% python3 -q
>>> import numpy as np
>>> import numpy.linalg as la
>>> np.set_printoptions(precision=3, suppress=True, linewidth=100, floatmode="fixed")
>>> K = np.load("case16.npy")
>>> K
array([[1.000, 0.200, 0.040, 0.008, 0.002],
       [0.200, 1.000, 0.200, 0.040, 0.008],
       [0.040, 0.200, 1.000, 0.200, 0.040],
       [0.008, 0.040, 0.200, 1.000, 0.200],
       [0.002, 0.008, 0.040, 0.200, 1.000]])
>>> # symmetric
>>> ev, evecs = la.eigh(K)
>>> x = np.array([-1, -1, 1, -1, 3])
>>> (np.sign(evecs[:, -1].round(6)) == np.sign(evecs[0, -1].round(6))).astype(int)
array([1, 1, 1, 1, 1])
>>> la.eigvalsh(K[1:, 1:])
array([0.709, 0.846, 1.083, 1.362])
>>> np.abs(K).sum(axis=1).max(), round(np.abs(ev).max(), 3)
(np.float64(1.48), np.float64(1.399))
>>> evecs * np.maximum(ev, 0) @ evecs.T
array([[1.000, 0.200, 0.040, 0.008, 0.002],
       [0.200, 1.000, 0.200, 0.040, 0.008],
       [0.040, 0.200, 1.000, 0.200, 0.040],
       [0.008, 0.040, 0.200, 1.000, 0.200],
       [0.002, 0.008, 0.040, 0.200, 1.000]])
>>> evecs * np.abs(ev) @ evecs.T
array([[1.000, 0.200, 0.040, 0.008, 0.002],
       [0.200, 1.000, 0.200, 0.040, 0.008],
       [0.040, 0.200, 1.000, 0.200, 0.040],
       [0.008, 0.040, 0.200, 1.000, 0.200],
       [0.002, 0.008, 0.040, 0.200, 1.000]])
>>> mat = 0.2 ** np.abs(np.subtract.outer(np.arange(2), np.arange(2)))
>>> mat
array([[1.000, 0.200],
       [0.200, 1.000]])
>>> # symmetric, so the eigenvalues are real
>>> Lm = la.cholesky(K)
>>> K / np.sqrt(np.outer(np.diag(K), np.diag(K)))
array([[1.000, 0.200, 0.040, 0.008, 0.002],
       [0.200, 1.000, 0.200, 0.040, 0.008],
       [0.040, 0.200, 1.000, 0.200, 0.040],
       [0.008, 0.040, 0.200, 1.000, 0.200],
       [0.002, 0.008, 0.040, 0.200, 1.000]])
>>> np.diag(Lm) ** 2
array([1.000, 0.960, 0.960, 0.960, 0.960])
>>> la.eigvalsh(K).min() > 0
np.True_
>>> O, r_ = la.qr(K)
>>> O @ r_
array([[1.000, 0.200, 0.040, 0.008, 0.002],
       [0.200, 1.000, 0.200, 0.040, 0.008],
       [0.040, 0.200, 1.000, 0.200, 0.040],
       [0.008, 0.040, 0.200, 1.000, 0.200],
       [0.002, 0.008, 0.040, 0.200, 1.000]])
>>> np.allclose(r_.T @ r_, K.T @ K)
True
>>> np.trace(O @ O.T)
np.float64(5.0)
>>> np.round(abs(r_[0, 0]), 3), round(float(la.norm(K[:, 0])), 3)
(np.float64(1.021), 1.021)
>>> hat = np.triu(np.array([[-2, -1], [2, 1]]), 1) + np.eye(2)
>>> Y = hat @ mat @ la.inv(hat)
>>> round(float(la.det(Y)), 3)
0.96
>>> Y
array([[0.800, 0.000],
       [0.200, 1.200]])
>>> np.poly(Y)
array([ 1.000, -2.000,  0.960])
>>> np.trace(Y), np.trace(mat)
(np.float64(2.0), np.float64(2.0))
>>> X = np.load("layer5.npy")
>>> X
array([[ 2,  0,  0,  0,  0],
       [ 0,  2,  0,  0,  0],
       [ 0,  0, -1,  0,  0],
       [ 0,  0,  0,  3,  0],
       [ 0,  0,  0,  0, -3]])
>>> np.sort(np.abs(la.eigvals(X)))
array([1.000, 2.000, 2.000, 3.000, 3.000])
>>> round(float(la.det(X)), 3)
36.0
>>> X @ X
array([[4, 0, 0, 0, 0],
       [0, 4, 0, 0, 0],
       [0, 0, 1, 0, 0],
       [0, 0, 0, 9, 0],
       [0, 0, 0, 0, 9]])
>>> np.allclose(X @ X.T, X.T @ X)
True
>>> (X + X.T) / 2
array([[ 2.000,  0.000,  0.000,  0.000,  0.000],
       [ 0.000,  2.000,  0.000,  0.000,  0.000],
       [ 0.000,  0.000, -1.000,  0.000,  0.000],
       [ 0.000,  0.000,  0.000,  3.000,  0.000],
       [ 0.000,  0.000,  0.000,  0.000, -3.000]])
>>> la.matrix_power(X, 4)
array([[16,  0,  0,  0,  0],
       [ 0, 16,  0,  0,  0],
       [ 0,  0,  1,  0,  0],
       [ 0,  0,  0, 81,  0],
       [ 0,  0,  0,  0, 81]])
>>> T = np.stack([X, -2 * X, X[::-1]])
>>> T.shape
(3, 5, 5)
>>> la.matrix_rank(T.reshape(3, -1))
np.int64(2)
>>> la.norm(T, axis=(1, 2))
array([ 5.196, 10.392,  5.196])
>>> la.matrix_rank(T)
array([5, 5, 5])
>>> hat = np.triu(np.array([[3, 3, 0, 1, 2],
...     [3, 1, 2, 3, 3],
...     [0, 3, 3, 1, 1],
...     [1, 2, 3, 2, 3],
...     [3, 0, 3, 1, 3]]), 1) + np.eye(5)
>>> Y = hat @ X @ la.inv(hat)
>>> la.matrix_rank(Y)
np.int64(5)
>>> Y
array([[  2.000,   0.000,   0.000,   1.000, -13.000],
       [  0.000,   2.000,  -6.000,   9.000, -36.000],
       [  0.000,   0.000,  -1.000,   4.000, -14.000],
       [  0.000,   0.000,   0.000,   3.000, -18.000],
       [  0.000,   0.000,   0.000,   0.000,  -3.000]])
>>> np.trace(Y), np.trace(X)
(np.float64(3.0), np.int64(3))
>>> m1 = np.array([[0, -3, -4, 4, 5, 3], [-3, -3, -3, 4, -4, 3], [5, 2, 3, 1, 3, -1]])
>>> m1[2] = m1[1]
>>> m1
array([[ 0, -3, -4,  4,  5,  3],
       [-3, -3, -3,  4, -4,  3],
       [-3, -3, -3,  4, -4,  3]])
>>> U, sig, Vh = la.svd(m1)
>>> np.argmax(sig[:-1] / (sig[1:] + 1e-6)) + 1
np.int64(2)
>>> sig.round(3) + 0
array([12.380,  7.598,  0.000])
>>> Y = U[:, :2] @ np.diag(sig[:2]) @ Vh[:2]
>>> la.matrix_rank(Y)
np.int64(2)
>>> la.matrix_rank(m1, rtol=0.05)
np.int64(2)
>>> round(la.norm(m1 - Y, 2), 3), round(float(sig[2]), 3)
(np.float64(0.0), 0.0)
